In [1]: import numpy as np

In [2]: import numpy.linalg as la

In [3]: np.set_printoptions(precision=1, suppress=True, linewidth=140)

In [4]: arr = np.array([[2, 1, 3, -4, 1, -4],
   ...:     [2, 1, 2, -5, 1, 0],
   ...:     [1, -2, -5, 3, -2, -2],
   ...:     [3, 3, -5, -3, 4, -1],
   ...:     [-2, 2, -2, 5, 1, 4]])

In [5]: arr[-1] = arr[0] + -2 * arr[1]

In [6]: arr
Out[6]: 
array([[ 2,  1,  3, -4,  1, -4],
       [ 2,  1,  2, -5,  1,  0],
       [ 1, -2, -5,  3, -2, -2],
       [ 3,  3, -5, -3,  4, -1],
       [-2, -1, -1,  6, -1, -4]])

In [7]: r = la.matrix_rank(arr)

In [8]: r
Out[8]: np.int64(4)

In [9]: null = la.svd(arr)[2][r:].T

In [10]: np.round(arr @ null, 1) + 0
Out[10]: 
array([[0., 0.],
       [0., 0.],
       [0., 0.],
       [0., 0.],
       [0., 0.]])

In [11]: out = np.array([[1, 0],
    ...:     [1, 1],
    ...:     [1, 1],
    ...:     [0, 2],
    ...:     [1, 1],
    ...:     [0, 0],
    ...:     [1, 0],
    ...:     [1, 0],
    ...:     [1, 0],
    ...:     [1, 0],
    ...:     [2, 0]])

In [12]: basis = np.array([[1, 0, 3, 1, 1, 2, 2, 1, 1, 2, 2, 3, 1],
    ...:     [1, 0, 0, 2, 0, 2, 3, 3, 2, 3, 1, 1, 1]])

In [13]: K = out @ basis

In [14]: K
Out[14]: 
array([[1, 0, 3, 1, 1, 2, 2, 1, 1, 2, 2, 3, 1],
       [2, 0, 3, 3, 1, 4, 5, 4, 3, 5, 3, 4, 2],
       [2, 0, 3, 3, 1, 4, 5, 4, 3, 5, 3, 4, 2],
       [2, 0, 0, 4, 0, 4, 6, 6, 4, 6, 2, 2, 2],
       [2, 0, 3, 3, 1, 4, 5, 4, 3, 5, 3, 4, 2],
       [0, 0, 0, 0, 0, 0, 0, 0, 0, 0, 0, 0, 0],
       [1, 0, 3, 1, 1, 2, 2, 1, 1, 2, 2, 3, 1],
       [1, 0, 3, 1, 1, 2, 2, 1, 1, 2, 2, 3, 1],
       [1, 0, 3, 1, 1, 2, 2, 1, 1, 2, 2, 3, 1],
       [1, 0, 3, 1, 1, 2, 2, 1, 1, 2, 2, 3, 1],
       [2, 0, 6, 2, 2, 4, 4, 2, 2, 4, 4, 6, 2]])

In [15]: U, s, vt = la.svd(K)

In [16]: V = vt[:(s > 1e-8).sum()]

In [17]: rng = np.random.default_rng(761044)

In [18]: x = K[8] + 5 * K[6] + rng.integers(2) * np.eye(13)[2]

In [19]: x
Out[19]: array([ 6.,  0., 19.,  6.,  6., 12., 12.,  6.,  6., 12., 12., 18.,  6.])

In [20]: np.allclose(V.T @ V @ x, x)
Out[20]: False

In [21]: la.matrix_rank(np.vstack([K, x]))
Out[21]: np.int64(3)

In [22]: round(la.norm(x - V.T @ V @ x), 1)
Out[22]: np.float64(0.7)

In [23]: theta = np.radians(30)

In [24]: r_ = np.eye(13)

In [25]: r_[11, 11] = r_[3, 3] = np.cos(theta)

In [26]: r_[11, 3], r_[3, 11] = -np.sin(theta), np.sin(theta)

In [27]: out = K @ r_.T

In [28]: np.allclose(K @ K.T, out @ out.T)
Out[28]: True

In [29]: np.round(la.svd(K, compute_uv=False), 1) + 0, np.round(la.svd(out, compute_uv=False), 1) + 0
Out[29]: 
(array([29.9,  8.3,  0. ,  0. ,  0. ,  0. ,  0. ,  0. ,  0. ,  0. ,  0. ]),
 array([29.9,  8.3,  0. ,  0. ,  0. ,  0. ,  0. ,  0. ,  0. ,  0. ,  0. ]))

In [30]: out
Out[30]: 
array([[ 1. ,  0. ,  3. ,  2.4,  1. ,  2. ,  2. ,  1. ,  1. ,  2. ,  2. ,  2.1,  1. ],
       [ 2. ,  0. ,  3. ,  4.6,  1. ,  4. ,  5. ,  4. ,  3. ,  5. ,  3. ,  2. ,  2. ],
       [ 2. ,  0. ,  3. ,  4.6,  1. ,  4. ,  5. ,  4. ,  3. ,  5. ,  3. ,  2. ,  2. ],
       [ 2. ,  0. ,  0. ,  4.5,  0. ,  4. ,  6. ,  6. ,  4. ,  6. ,  2. , -0.3,  2. ],
       [ 2. ,  0. ,  3. ,  4.6,  1. ,  4. ,  5. ,  4. ,  3. ,  5. ,  3. ,  2. ,  2. ],
       [ 0. ,  0. ,  0. ,  0. ,  0. ,  0. ,  0. ,  0. ,  0. ,  0. ,  0. ,  0. ,  0. ],
       [ 1. ,  0. ,  3. ,  2.4,  1. ,  2. ,  2. ,  1. ,  1. ,  2. ,  2. ,  2.1,  1. ],
       [ 1. ,  0. ,  3. ,  2.4,  1. ,  2. ,  2. ,  1. ,  1. ,  2. ,  2. ,  2.1,  1. ],
       [ 1. ,  0. ,  3. ,  2.4,  1. ,  2. ,  2. ,  1. ,  1. ,  2. ,  2. ,  2.1,  1. ],
       [ 1. ,  0. ,  3. ,  2.4,  1. ,  2. ,  2. ,  1. ,  1. ,  2. ,  2. ,  2.1,  1. ],
       [ 2. ,  0. ,  6. ,  4.7,  2. ,  4. ,  4. ,  2. ,  2. ,  4. ,  4. ,  4.2,  2. ]])

In [31]: U, s, vt = la.svd(K)

In [32]: s.round(1) + 0
Out[32]: array([29.9,  8.3,  0. ,  0. ,  0. ,  0. ,  0. ,  0. ,  0. ,  0. ,  0. ])

In [33]: np.argmax(s[:-1] / (s[1:] + 1e-6)) + 1
Out[33]: np.int64(2)

In [34]: out = U[:, :2] @ np.diag(s[:2]) @ vt[:2]

In [35]: out.round(1) + 0
Out[35]: 
array([[1., 0., 3., 1., 1., 2., 2., 1., 1., 2., 2., 3., 1.],
       [2., 0., 3., 3., 1., 4., 5., 4., 3., 5., 3., 4., 2.],
       [2., 0., 3., 3., 1., 4., 5., 4., 3., 5., 3., 4., 2.],
       [2., 0., 0., 4., 0., 4., 6., 6., 4., 6., 2., 2., 2.],
       [2., 0., 3., 3., 1., 4., 5., 4., 3., 5., 3., 4., 2.],
       [0., 0., 0., 0., 0., 0., 0., 0., 0., 0., 0., 0., 0.],
       [1., 0., 3., 1., 1., 2., 2., 1., 1., 2., 2., 3., 1.],
       [1., 0., 3., 1., 1., 2., 2., 1., 1., 2., 2., 3., 1.],
       [1., 0., 3., 1., 1., 2., 2., 1., 1., 2., 2., 3., 1.],
       [1., 0., 3., 1., 1., 2., 2., 1., 1., 2., 2., 3., 1.],
       [2., 0., 6., 2., 2., 4., 4., 2., 2., 4., 4., 6., 2.]])

In [36]: [round(float(x), 1) for x in la.svd(K, compute_uv=False)[:3]]
Out[36]: [29.9, 8.3, 0.0]

In [37]: la.matrix_rank(K, rtol=0.1)
Out[37]: np.int64(2)

In [38]: np.argsort(-la.norm(K, axis=0).round(6), kind="stable")[:3]
Out[38]: array([ 6,  9, 11])

In [39]: m1 = np.loadtxt("m.csv", delimiter=",")

In [40]: m1
Out[40]: 
array([[ 0.,  0., -1.,  0.,  0., -1.,  0.,  0., -1.,  0.],
       [ 0.,  0.,  0., -1.,  0.,  0.,  0., -1.,  0.,  0.],
       [-1.,  0.,  0.,  0.,  0., -1.,  0.,  0., -1.,  0.],
       [ 0., -1.,  0.,  0.,  0.,  0.,  0., -1.,  0.,  0.],
       [ 0.,  0.,  0.,  0.,  0.,  0., -1.,  0.,  0., -1.],
       [-1.,  0., -1.,  0.,  0.,  0.,  0.,  0., -1.,  0.],
       [ 0.,  0.,  0.,  0., -1.,  0.,  0.,  0.,  0., -1.],
       [ 0., -1.,  0., -1.,  0.,  0.,  0.,  0.,  0.,  0.],
       [-1.,  0., -1.,  0.,  0., -1.,  0.,  0.,  0.,  0.],
       [ 0.,  0.,  0.,  0., -1.,  0., -1.,  0.,  0.,  0.]])

In [41]: # splits into 3 blocks

In [42]: m1 @ m1
Out[42]: 
array([[3., 0., 2., 0., 0., 2., 0., 0., 2., 0.],
       [0., 2., 0., 1., 0., 0., 0., 1., 0., 0.],
       [2., 0., 3., 0., 0., 2., 0., 0., 2., 0.],
       [0., 1., 0., 2., 0., 0., 0., 1., 0., 0.],
       [0., 0., 0., 0., 2., 0., 1., 0., 0., 1.],
       [2., 0., 2., 0., 0., 3., 0., 0., 2., 0.],
       [0., 0., 0., 0., 1., 0., 2., 0., 0., 1.],
       [0., 1., 0., 1., 0., 0., 0., 2., 0., 0.],
       [2., 0., 2., 0., 0., 2., 0., 0., 3., 0.],
       [0., 0., 0., 0., 1., 0., 1., 0., 0., 2.]])

In [43]: la.determinant(m1)
AttributeError: module 'numpy.linalg' has no attribute 'determinant'


In [44]: np.trace(m1)
Out[44]: np.float64(0.0)

In [45]: (m1 + m1.T) / 2
Out[45]: 
array([[ 0.,  0., -1.,  0.,  0., -1.,  0.,  0., -1.,  0.],
       [ 0.,  0.,  0., -1.,  0.,  0.,  0., -1.,  0.,  0.],
       [-1.,  0.,  0.,  0.,  0., -1.,  0.,  0., -1.,  0.],
       [ 0., -1.,  0.,  0.,  0.,  0.,  0., -1.,  0.,  0.],
       [ 0.,  0.,  0.,  0.,  0.,  0., -1.,  0.,  0., -1.],
       [-1.,  0., -1.,  0.,  0.,  0.,  0.,  0., -1.,  0.],
       [ 0.,  0.,  0.,  0., -1.,  0.,  0.,  0.,  0., -1.],
       [ 0., -1.,  0., -1.,  0.,  0.,  0.,  0.,  0.,  0.],
       [-1.,  0., -1.,  0.,  0., -1.,  0.,  0.,  0.,  0.],
       [ 0.,  0.,  0.,  0., -1.,  0., -1.,  0.,  0.,  0.]])

In [46]: np.allclose(m1, m1.T)
Out[46]: True

In [47]: r0 = np.array([5, 4, 9])

In [48]: np.correlate(m1[5], m1[2], "full")
Out[48]: array([0., 1., 0., 1., 1., 0., 1., 0., 0., 2., 0., 1., 1., 0., 0., 0., 0., 1., 0.])

In [49]: x = np.array([-2, -1, 0, 1, 0, 2, -2, -1, 0, -2])

In [50]: rhs = m1 @ x

In [51]: rhs
Out[51]: array([-2.,  0.,  0.,  2.,  4.,  2.,  2.,  0.,  0.,  2.])

In [52]: la.solve(m1.T, m1[8])
Out[52]: array([-0., -0., -0., -0., -0.,  0., -0.,  0.,  1.,  0.])

In [53]: la.solve(m1, -1 * rhs)
Out[53]: array([ 2.,  1., -0., -1., -0., -2.,  2.,  1.,  0.,  2.])

In [54]: np.round(la.det(m1), 1)
Out[54]: np.float64(-12.0)

In [55]: (m1 != 0).astype(int)
Out[55]: 
array([[0, 0, 1, 0, 0, 1, 0, 0, 1, 0],
       [0, 0, 0, 1, 0, 0, 0, 1, 0, 0],
       [1, 0, 0, 0, 0, 1, 0, 0, 1, 0],
       [0, 1, 0, 0, 0, 0, 0, 1, 0, 0],
       [0, 0, 0, 0, 0, 0, 1, 0, 0, 1],
       [1, 0, 1, 0, 0, 0, 0, 0, 1, 0],
       [0, 0, 0, 0, 1, 0, 0, 0, 0, 1],
       [0, 1, 0, 1, 0, 0, 0, 0, 0, 0],
       [1, 0, 1, 0, 0, 1, 0, 0, 0, 0],
       [0, 0, 0, 0, 1, 0, 1, 0, 0, 0]])

In [56]: np.flatnonzero(la.matrix_power((m1 != 0) + (m1.T != 0) + np.eye(10), 10)[6])
Out[56]: array([4, 6, 9])

In [57]: X = np.load("layer13.npy")

In [58]: X
Out[58]: 
array([[ 0. ,  0.1, -0.1,  0.9, -0.4, -2.1,  4.5],
       [-0.2,  0.1, -0.5, -1.4,  0.4,  0.1, -2.7],
       [-0.7,  0.1, -1. ,  0.1,  0.4, -0.1,  1.8],
       [ 1. ,  0. , -0.8, -1. , -0.2,  1.1, -3.9],
       [ 0.1, -0.7, -0.7, -0.6, -0.9, -2.5,  3. ],
       [ 1.9,  0.7,  0.5, -0.1, -1.8,  0.7,  3.6]])

In [59]: def softmax(z):
    ...:     e = np.exp(z - z.max(axis=-1, keepdims=True))
    ...:     return e / e.sum(axis=-1, keepdims=True)
    ...: 

In [60]: np.round(softmax(10 * X[4]), 1) + 0
Out[60]: array([0., 0., 0., 0., 0., 0., 1.])

In [61]: np.round(softmax(X[4]), 1) + 0
Out[61]: array([0. , 0. , 0. , 0. , 0. , 0. , 0.9])

In [62]: scores = X @ X.T / np.sqrt(7)

In [63]: np.round(softmax(scores), 1) + 0
Out[63]: 
array([[0.9, 0. , 0. , 0. , 0.1, 0. ],
       [0. , 0.3, 0. , 0.7, 0. , 0. ],
       [0.5, 0. , 0.1, 0. , 0.2, 0.1],
       [0. , 0.1, 0. , 0.9, 0. , 0. ],
       [0.6, 0. , 0. , 0. , 0.4, 0. ],
       [0.1, 0. , 0. , 0. , 0. , 0.9]])

In [64]: softmax(scores).round(6).argmax(axis=1)
Out[64]: array([0, 3, 0, 3, 0, 5])

In [65]: softmax(scores)[4] @ X
Out[65]: array([ 0.1, -0.2, -0.3,  0.3, -0.6, -2.2,  3.9])

In [66]: U, s, vt = la.svd(X, full_matrices=False)

In [67]: s
Out[67]: array([8.8, 3.4, 2.5, 1.4, 0.8, 0.5])

In [68]: np.allclose(U * s @ vt, X)
Out[68]: True

In [69]: round(float(np.sqrt((s ** 2).sum())), 1), round(la.norm(X), 1)
Out[69]: (9.9, np.float64(9.9))

In [70]: np.abs(U[:, 0]).round(6).argmax()
Out[70]: np.int64(0)

In [71]: s / s[0]
Out[71]: array([1. , 0.4, 0.3, 0.2, 0.1, 0.1])

In [72]: np.round(U.T @ X @ vt.T, 1) + 0
Out[72]: 
array([[8.8, 0. , 0. , 0. , 0. , 0. ],
       [0. , 3.4, 0. , 0. , 0. , 0. ],
       [0. , 0. , 2.5, 0. , 0. , 0. ],
       [0. , 0. , 0. , 1.4, 0. , 0. ],
       [0. , 0. , 0. , 0. , 0.8, 0. ],
       [0. , 0. , 0. , 0. , 0. , 0.5]])

In [73]: np.round(vt @ vt.T, 1) + 0
Out[73]: 
array([[1., 0., 0., 0., 0., 0.],
       [0., 1., 0., 0., 0., 0.],
       [0., 0., 1., 0., 0., 0.],
       [0., 0., 0., 1., 0., 0.],
       [0., 0., 0., 0., 1., 0.],
       [0., 0., 0., 0., 0., 1.]])

In [74]: out = X / np.sqrt((X ** 2).mean(axis=1, keepdims=True))

In [75]: np.round(X - X.mean(axis=1, keepdims=True), 1) + 0
Out[75]: 
array([[-0.4, -0.3, -0.5,  0.5, -0.8, -2.5,  4.1],
       [ 0.4,  0.7,  0.1, -0.8,  1. ,  0.7, -2.1],
       [-0.8,  0. , -1.1,  0. ,  0.3, -0.2,  1.7],
       [ 1.5,  0.5, -0.3, -0.5,  0.3,  1.6, -3.4],
       [ 0.4, -0.4, -0.4, -0.3, -0.6, -2.2,  3.3],
       [ 1.1, -0.1, -0.3, -0.9, -2.6, -0.1,  2.8]])

In [76]: A = np.load("dump.npy")

In [77]: A
Out[77]: 
array([[0., 0., 2., 1., 3., 1., 1., 2., 3., 2.],
       [0., 0., 1., 1., 1., 3., 0., 2., 1., 3.],
       [2., 1., 0., 0., 0., 0., 0., 0., 0., 0.],
       [1., 1., 0., 0., 0., 0., 0., 0., 0., 0.],
       [3., 1., 0., 0., 0., 0., 0., 0., 0., 0.],
       [1., 3., 0., 0., 0., 0., 0., 0., 0., 0.],
       [1., 0., 0., 0., 0., 0., 0., 0., 0., 0.],
       [2., 2., 0., 0., 0., 0., 0., 0., 0., 0.],
       [3., 1., 0., 0., 0., 0., 0., 0., 0., 0.],
       [2., 3., 0., 0., 0., 0., 0., 0., 0., 0.]])

In [78]: U, s, vt = la.svd(A)

In [79]: V = vt[:(s > 1e-8).sum()]

In [80]: x = A[4] + -2 * A[2] + rng.integers(2) * np.eye(10)[3]

In [81]: x
Out[81]: array([-1., -1.,  0.,  1.,  0.,  0.,  0.,  0.,  0.,  0.])

In [82]: round(la.norm(x - V.T @ V @ x), 1)
Out[82]: np.float64(1.0)

In [83]: np.allclose(V.T @ V @ x, x)
Out[83]: False

In [84]: np.round(V.T @ V, 1) + 0
Out[84]: 
array([[ 1. ,  0. ,  0. ,  0. ,  0. ,  0. ,  0. ,  0. ,  0. ,  0. ],
       [ 0. ,  1. ,  0. ,  0. ,  0. ,  0. ,  0. ,  0. ,  0. ,  0. ],
       [ 0. ,  0. ,  0.1,  0.1,  0.2,  0. ,  0.1,  0.1,  0.2,  0.1],
       [ 0. ,  0. ,  0.1,  0. ,  0.1,  0.1,  0. ,  0.1,  0.1,  0.1],
       [ 0. ,  0. ,  0.2,  0.1,  0.4, -0.1,  0.1,  0.1,  0.4,  0. ],
       [ 0. ,  0. ,  0. ,  0.1, -0.1,  0.5, -0.1,  0.2, -0.1,  0.4],
       [ 0. ,  0. ,  0.1,  0. ,  0.1, -0.1,  0.1,  0. ,  0.1,  0. ],
       [ 0. ,  0. ,  0.1,  0.1,  0.1,  0.2,  0. ,  0.2,  0.1,  0.2],
       [ 0. ,  0. ,  0.2,  0.1,  0.4, -0.1,  0.1,  0.1,  0.4,  0. ],
       [ 0. ,  0. ,  0.1,  0.1,  0. ,  0.4,  0. ,  0.2,  0. ,  0.4]])
